% python3 -q
>>> import numpy as np
>>> from numpy import linalg as LA
>>> np.set_printoptions(precision=2, suppress=True, linewidth=200, floatmode="fixed")
>>> sig = 5 * 0.5 ** np.arange(4)
>>> Q, _ = LA.qr(np.array([[-0.7, 0.7, 0.4, -0.6],
...     [-1.6, -1.5, -1.1, 1.8],
...     [-0.7, -0.7, 0.4, 0.1],
...     [1.2, -0.6, -0.9, -2.3]]))
>>> rng = np.random.default_rng(221289)
>>> K = rng.normal(size=(12, 4)) * sig @ Q
>>> K
array([[-1.86,  0.05,  2.54,  1.13],
       [-0.10, -0.22, -0.02,  0.01],
       [ 0.45,  2.37,  0.08,  3.02],
       [ 2.77,  0.21, -3.04,  0.58],
       [ 1.75, -2.64, -0.58, -3.77],
       [-2.75,  3.07,  1.01,  4.00],
       [-5.73, -1.26,  0.36,  1.46],
       [ 0.87, -4.15, -0.48, -5.02],
       [-1.68, -0.74,  1.12,  0.48],
       [-4.08,  1.40,  0.12,  4.82],
       [ 0.26, -2.60,  2.67, -4.06],
       [-1.70,  0.70,  2.58,  1.23]])
>>> Xc = (K - K.mean(axis=0)) / K.std(axis=0)
>>> Xc.std(axis=0)
array([1.00, 1.00, 1.00, 1.00])
>>> b = LA.lstsq(np.delete(Xc, 1, axis=1), Xc[:, 1])[0]
>>> round(1 - np.var(Xc[:, 1] - np.delete(Xc, 1, axis=1) @ b), 2)
np.float64(0.96)
>>> z = rng.permutation(4)
>>> M2 = K[:, z] * rng.choice([-1, 1], 4)
>>> print(M2)
[[ 1.86 -2.54  1.13  0.05]
 [ 0.10  0.02  0.01 -0.22]
 [-0.45 -0.08  3.02  2.37]
 [-2.77  3.04  0.58  0.21]
 [-1.75  0.58 -3.77 -2.64]
 [ 2.75 -1.01  4.00  3.07]
 [ 5.73 -0.36  1.46 -1.26]
 [-0.87  0.48 -5.02 -4.15]
 [ 1.68 -1.12  0.48 -0.74]
 [ 4.08 -0.12  4.82  1.40]
 [-0.26 -2.67 -4.06 -2.60]
 [ 1.70 -2.58  1.23  0.70]]
>>> Uu, _, VT = LA.svd(K.T @ M2)
>>> np.round(LA.lstsq(K, M2)[0], 2) + 0
array([[-1.00,  0.00,  0.00,  0.00],
       [ 0.00,  0.00,  0.00,  1.00],
       [ 0.00, -1.00,  0.00,  0.00],
       [ 0.00,  0.00,  1.00,  0.00]])
>>> z
array([0, 2, 3, 1])
